>>> import numpy as np
>>> np.set_printoptions(suppress=True, linewidth=200)
>>> def tidy(a):
...     return np.round(a, 2) + 0
... 
>>> F = np.array([[-15.6, -12.24, -10.57],
...     [10.6, 11.28, 24.43],
...     [-7.45, -7.25, -10.1],
...     [-2.68, 10.67, 1.6],
...     [-5.87, -9.36, 3.42],
...     [-4.21, -12.79, 3.05],
...     [-2.31, 6.23, -1.79],
...     [10.49, -4.46, 6.65],
...     [3.3, -11.97, 1.04],
...     [-1.76, -3.56, -7.78],
...     [4.01, 0.38, -2.95],
...     [0.35, -8.22, 0.95]])
>>> basis = F[[8, 6]].astype(float)
>>> for _ in range(5):
...     idx = np.linalg.norm(F[:, None] - basis, axis=-1).argmin(axis=1)
...     basis = np.array([F[idx == j].mean(axis=0) for j in range(2)])
... 
>>> idx
array([0, 1, 0, 1, 0, 0, 1, 1, 0, 0, 1, 0])
>>> np.bincount(idx)
array([7, 5])
>>> cov = np.cov(F, rowvar=False)
>>> tidy(np.polyfit(F[:, 2], F[:, 1], 1))
array([ 0.44, -3.73])
>>> tidy(np.linalg.eigvalsh(cov)[::-1])
array([152.17,  46.6 ,  18.35])
>>> tidy(F.std(axis=0))
array([7.11, 8.34, 8.89])
>>> Xs = F - F.mean(axis=0)
>>> left, sigma, VT = np.linalg.svd(Xs, full_matrices=False)
>>> np.linalg.matrix_rank(Xs)
np.int64(3)
>>> tidy((sigma ** 2).sum() ** 2 / (sigma ** 4).sum())
np.float64(1.84)
>>> tidy(sigma ** 2 / (sigma ** 2).sum())
array([0.7 , 0.21, 0.08])
>>> np.abs(left[:, 0]).argmax()
np.int64(1)
